% ipython --no-banner

In [1]: import numpy as np

In [2]: from numpy import linalg as LA

In [3]: np.set_printoptions(precision=3, suppress=True, linewidth=100)

In [4]: mat = np.load("a.npy")

In [5]: mat
Out[5]: 
array([[-1., -2.,  0.,  0.,  0.,  0.,  0.],
       [ 0.,  1.,  0.,  0.,  0.,  0.,  0.],
       [ 0.,  0.,  2.,  1.,  0.,  0., -1.],
       [ 0.,  0., -3.,  1.,  1.,  2., -2.],
       [ 0.,  0.,  0.,  3.,  1.,  0.,  0.],
       [ 0.,  0.,  2., -2.,  3.,  0., -2.],
       [ 0.,  0., -2., -1., -3.,  1., -2.]])

In [6]: q, vecs = LA.qr(mat[:, :1])[0], LA.qr(mat[:, 1:])[0]

In [7]: sigma = LA.svd(q.T @ vecs, compute_uv=False)

In [8]: (sigma > 0.9).sum()
Out[8]: np.int64(0)

In [9]: np.degrees(np.arccos(sigma.clip(0, 1)))
Out[9]: array([26.565])

In [10]: sigma
Out[10]: array([0.894])

In [11]: data = np.loadtxt("case6.csv", delimiter=",")

In [12]: data
Out[12]: 
array([[ 0.77,  2.66, -1.61,  2.03,  0.35,  0.28,  0.42],
       [-0.62, -2.15,  1.23, -1.63, -0.29, -0.27, -0.26],
       [ 0.58,  2.11, -0.35,  1.47,  0.37,  0.79, -0.7 ],
       [ 0.85,  3.01, -1.18,  2.2 ,  0.46,  0.71, -0.24],
       [-0.47, -1.55,  1.58, -1.28, -0.14,  0.23, -0.96],
       [-0.41, -1.22,  2.45, -1.19,  0.01,  0.92, -2.1 ],
       [-0.54, -2.07, -0.53, -1.31, -0.45, -1.31,  1.66]])

In [13]: LA.cond(data) > 100
Out[13]: np.True_

In [14]: f, r1 = data[3], data[6]

In [15]: np.round(f @ f, 3)
Out[15]: np.float64(16.788)

In [16]: p = (f @ r1) / (f @ f) * f

In [17]: p
Out[17]: array([-0.531, -1.879,  0.737, -1.374, -0.287, -0.443,  0.15 ])

In [18]: round(float(LA.norm(f + r1) ** 2 + LA.norm(f - r1) ** 2), 3)
Out[18]: 56.072

In [19]: LA.matrix_rank(np.outer(f, r1))
Out[19]: np.int64(1)

In [20]: np.round((r1 - p) @ f, 3)
Out[20]: np.float64(0.0)

In [21]: r1 - p
Out[21]: array([-0.009, -0.191, -1.267,  0.064, -0.163, -0.867,  1.51 ])

In [22]: rng = np.random.default_rng(194)

In [23]: idx = rng.permutation(7)

In [24]: idx
Out[24]: array([5, 1, 0, 4, 2, 3, 6])

In [25]: out = data[idx][:, idx]

In [26]: np.allclose(out, data)
Out[26]: False

In [27]: np.round(np.sort(np.abs(LA.eigvals(out))), 3) + 0
Out[27]: array([0.   , 0.   , 0.   , 0.   , 0.   , 0.921, 3.831])

In [28]: U, sigma, Vt = LA.svd(data)

In [29]: sigma.round(3) + 0
Out[29]: array([8.047, 4.225, 0.   , 0.   , 0.   , 0.   , 0.   ])

In [30]: np.argmax(sigma[:-1] / (sigma[1:] + 1e-6)) + 1
Out[30]: np.int64(2)

In [31]: out = U[:, :2] @ np.diag(sigma[:2]) @ Vt[:2]

In [32]: np.round(LA.norm(data - out) / LA.norm(data), 3)
Out[32]: np.float64(0.0)

In [33]: np.round(LA.norm(data - out, 2), 3), np.round(sigma[2], 3)
Out[33]: (np.float64(0.0), np.float64(0.0))

In [34]: LA.matrix_rank(out)
Out[34]: np.int64(2)

In [35]: U, sigma, Vt = LA.svd(data)

In [36]: vecs = Vt[:(sigma > 1e-8).sum()]

In [37]: x = data[1] + 4 * data[6] + rng.integers(2) * np.eye(7)[3]

In [38]: x
Out[38]: array([ -2.78, -10.43,  -0.89,  -6.87,  -2.09,  -5.51,   6.38])

In [39]: round(float(LA.norm(x - vecs.T @ vecs @ x)), 3)
Out[39]: 0.0

In [40]: LA.matrix_rank(np.vstack([data, x]))
Out[40]: np.int64(2)

In [41]: np.allclose(vecs.T @ vecs @ x, x)
Out[41]: True

In [42]: np.diag(vecs.T @ vecs)
Out[42]: array([0.043, 0.547, 0.424, 0.289, 0.018, 0.19 , 0.488])

In [43]: sigma = 20 * 0.5 ** np.arange(6)

In [44]: feats = rng.normal(size=(33, 6)) * rng.permutation(sigma)

In [45]: feats
Out[45]: 
array([[  0.687,  29.301,  -2.533,   0.508,  11.838,  -4.665],
       [  0.7  ,  15.043,   2.169,   0.058,  -6.366, -11.05 ],
       [ -0.294,  20.892,   0.531,   4.139,   1.204,  -1.986],
       [ -0.287, -10.757,  -1.483,  -0.916,  -7.284,  -4.801],
       [ -0.222, -41.763,   1.729,  -0.821,  -4.585,   2.931],
       [  0.02 ,   4.311,  -3.21 ,   1.174,  -1.471,  10.574],
       [ -0.465, -13.316,  -0.919,   1.822,   2.112,  -3.291],
       [  0.817,  -3.618,  -3.661,   0.284,  -9.133,   0.6  ],
       [ -0.813, -39.809,  -0.515,   1.64 ,  -1.579,   3.286],
       [  1.294,  -7.721,  -3.834,   0.667,  -4.172,   1.475],
       [ -0.361,  -5.84 ,  -0.563,  -1.157,   7.982,  -4.477],
       [  1.125,   6.018,  -0.207,   2.574,  13.568,  -7.796],
       [  0.721,  34.365,   2.278,   2.217,  13.017,   8.713],
       [ -0.596,  22.561,   0.852,  -0.141,   6.302,  -6.163],
       [  0.02 ,   8.91 ,  -0.402,   0.94 ,  -2.164,  -2.679],
       [ -0.248, -24.801,   5.677,  -0.833,  -4.991,   5.304],
       [  0.209,   9.206,  -3.204,  -0.071,  -9.457,  -0.292],
       [  0.661,  -1.593,   4.55 ,   0.822,   2.401,   0.545],
       [  0.79 ,  40.659,  -2.293,   0.188,   6.848,   6.83 ],
       [ -0.202,  35.894,  -2.643,   0.522,  11.457,  -7.393],
       [ -1.122, -11.979,   3.614,   0.093,   6.215,   9.206],
       [  0.734, -11.422,  -1.563,   2.382,   0.656,  -8.837],
       [ -1.597, -16.404,   0.619,  -1.498,   5.393,   0.215],
       [ -0.46 ,   4.99 ,   3.723,  -0.627, -11.115, -11.525],
       [ -0.261,  -2.52 ,   0.06 ,  -0.24 ,  14.817,   4.355],
       [  0.822,  53.238,  -1.654,   0.562,   6.611,  -8.842],
       [ -0.942,   3.523,   0.194,   0.403,  -7.818, -14.85 ],
       [  1.201,  -8.391,   0.861,   1.594,  21.86 ,   6.305],
       [ -0.594, -14.232,  -2.081,   0.092,  22.528,  -1.836],
       [ -0.687, -22.256,  -1.438,  -0.452,   5.908,  -8.505],
       [ -0.585, -28.285,  -3.305,  -2.099,   7.934,   2.994],
       [ -0.251,  -2.039,   5.409,  -0.139,  -0.31 ,  12.729],
       [ -0.328, -26.972,   4.679,  -0.489,   8.502,  11.001]])

In [46]: Xc = (feats - feats.mean(axis=0)) / feats.std(axis=0)

In [47]: Xc.std(axis=0)
Out[47]: array([1., 1., 1., 1., 1., 1.])

In [48]: np.argwhere(np.abs(Xc) > 2)
Out[48]: 
array([[ 2,  3],
       [15,  2],
       [22,  0],
       [25,  1],
       [26,  5],
       [27,  4],
       [28,  4]])

In [49]: coef = LA.lstsq(np.delete(Xc, 0, axis=1), Xc[:, 0])[0]

In [50]: coef
Out[50]: array([ 0.34 , -0.171,  0.314, -0.05 ,  0.158])

In [51]: round(1 - np.var(Xc[:, 0] - np.delete(Xc, 0, axis=1) @ coef), 3)
Out[51]: np.float64(0.31)

In [52]: np.abs(coef).argmax()
Out[52]: np.int64(0)

In [53]: W2 = feats[[21, 8]].astype(float)

In [54]: for _ in range(5):
    ...:     idx = LA.norm(feats[:, None] - W2, axis=-1).argmin(axis=1)
    ...:     W2 = np.array([feats[idx == j].mean(axis=0) for j in range(2)])
    ...: 

In [55]: idx
Out[55]: 
array([0, 0, 0, 1, 1, 0, 1, 1, 1, 1, 1, 0, 0, 0, 0, 1, 0, 0, 0, 0, 1, 1, 1, 0, 1, 0, 0, 1, 1, 1, 1,
       1, 1])

In [56]: W2[1] - W2[0]
Out[56]: array([ -0.427, -35.384,   0.306,  -0.888,   1.668,   4.964])

In [57]: proj = feats @ LA.solve(feats.T @ feats, feats.T)

In [58]: np.round(LA.eigvalsh(proj), 3) + 0
Out[58]: 
array([0., 0., 0., 0., 0., 0., 0., 0., 0., 0., 0., 0., 0., 0., 0., 0., 0., 0., 0., 0., 0., 0., 0.,
       0., 0., 0., 0., 1., 1., 1., 1., 1., 1.])

In [59]: proj @ feats[:, 2]
Out[59]: 
array([-2.533,  2.169,  0.531, -1.483,  1.729, -3.21 , -0.919, -3.661, -0.515, -3.834, -0.563,
       -0.207,  2.278,  0.852, -0.402,  5.677, -3.204,  4.55 , -2.293, -2.643,  3.614, -1.563,
        0.619,  3.723,  0.06 , -1.654,  0.194,  0.861, -2.081, -1.438, -3.305,  5.409,  4.679])

In [60]: round(np.trace(proj), 3)
Out[60]: np.float64(6.0)

In [61]: cov = np.cov(feats, rowvar=False)

In [62]: cov.shape
Out[62]: (6, 6)

In [63]: LA.eigvalsh(cov)[::-1]
Out[63]: array([519.834,  81.741,  41.516,   6.713,   1.539,   0.348])

In [64]: np.polyfit(feats[:, 1], feats[:, 3], 1)
Out[64]: array([0.018, 0.403])

In [65]: round(float(np.corrcoef(feats[:, 1], feats[:, 3])[0, 1]), 3)
Out[65]: 0.32

In [66]: np.argwhere(np.triu(np.abs(np.corrcoef(feats.T)) > 0.8, 1))
Out[66]: array([], shape=(0, 2), dtype=int64)

In [67]: K = np.load("block6.npy")

In [68]: K
Out[68]: 
array([[ 31, -13,  16],
       [-13,  22,   0],
       [ 16,   0,  30]])

In [69]: ev, vecs = LA.eig(K)

In [70]: ev
Out[70]: array([49.912,  7.701, 25.388])

In [71]: np.sort(LA.eigvals(K @ K))
Out[71]: array([  59.303,  644.526, 2491.171])

In [72]: x = np.ones(3)

In [73]: for _ in range(5):
    ...:     x = K @ x
    ...:     x /= LA.norm(x)
    ...:     print(round(x @ K @ x, 3))
    ...: 
42.705
47.673
49.294
49.749
49.869

In [74]: x
Out[74]: array([ 0.724, -0.311,  0.616])

In [75]: E = np.loadtxt("sample11.csv", delimiter=",")

In [76]: E
Out[76]: 
array([[-11.081,  -9.141, -10.187,  -8.951,   9.843,  26.605],
       [ -4.499,   0.66 ,  11.8  ,  -2.015, -13.113,  12.886],
       [ 11.827,  -2.837, -16.998,  19.683, -34.374,  -2.04 ],
       [ 27.782,   5.456, -10.946, -10.752,  -6.287, -15.512],
       [-47.396,  -7.695,   3.267,  -8.559,  -0.845, -18.203],
       [-12.923, -12.779, -30.097,  21.137,  -7.535,  23.304],
       [-40.639,  -0.934,  -3.067, -16.936,  14.712,  36.674],
       [-24.01 , -10.552, -15.11 ,  -8.343,  15.359, -11.655],
       [-26.825, -18.921,  22.933, -22.535, -18.976,   7.856],
       [ 11.801, -11.364,  22.739, -31.976,   5.4  ,  -6.669],
       [-13.97 ,   8.76 ,  -1.757,  15.451,  -8.399,   6.627],
       [ 11.672, -15.476, -20.668, -10.752,  -5.749,   6.528],
       [ -6.333,   0.988,  -3.614, -15.592,   6.257,  -6.781],
       [  1.8  ,   9.281, -15.245,  -8.349,  -0.494,  42.342],
       [ 14.268,   3.669, -30.937,  14.528, -12.854, -15.217],
       [ 21.63 , -19.19 ,   6.204,  -1.194, -10.051,   5.722],
       [ 14.926, -11.866,  -3.055,  13.885,   3.119, -36.037],
       [-10.729,  15.786, -20.751, -10.809,  -8.136,  32.003],
       [-26.967,   9.942,   8.749,  -7.278,   0.501,   5.787],
       [ 21.769, -12.188, -13.362,  10.145,   5.212,   5.869],
       [ 20.366,  -6.251,   4.94 ,   4.523, -13.736,  -8.985],
       [ 23.343,   1.856,   4.409, -18.194,  -1.795, -16.839],
       [-12.955,  -3.215,  16.421,   1.834,   6.21 ,  35.653],
       [ 10.382,  11.138, -16.604,  -3.321, -33.355, -20.825]])

In [77]: def softmax(z):
    ...:     e = np.exp(z - z.max(axis=-1, keepdims=True))
    ...:     return e / e.sum(axis=-1, keepdims=True)
    ...: 

In [78]: np.round(softmax(E[6]), 3) + 0
Out[78]: array([0., 0., 0., 0., 0., 1.])

In [79]: scores = E @ E.T / np.sqrt(6)

In [80]: softmax(scores)[6] @ E
Out[80]: array([-40.639,  -0.934,  -3.067, -16.936,  14.712,  36.674])
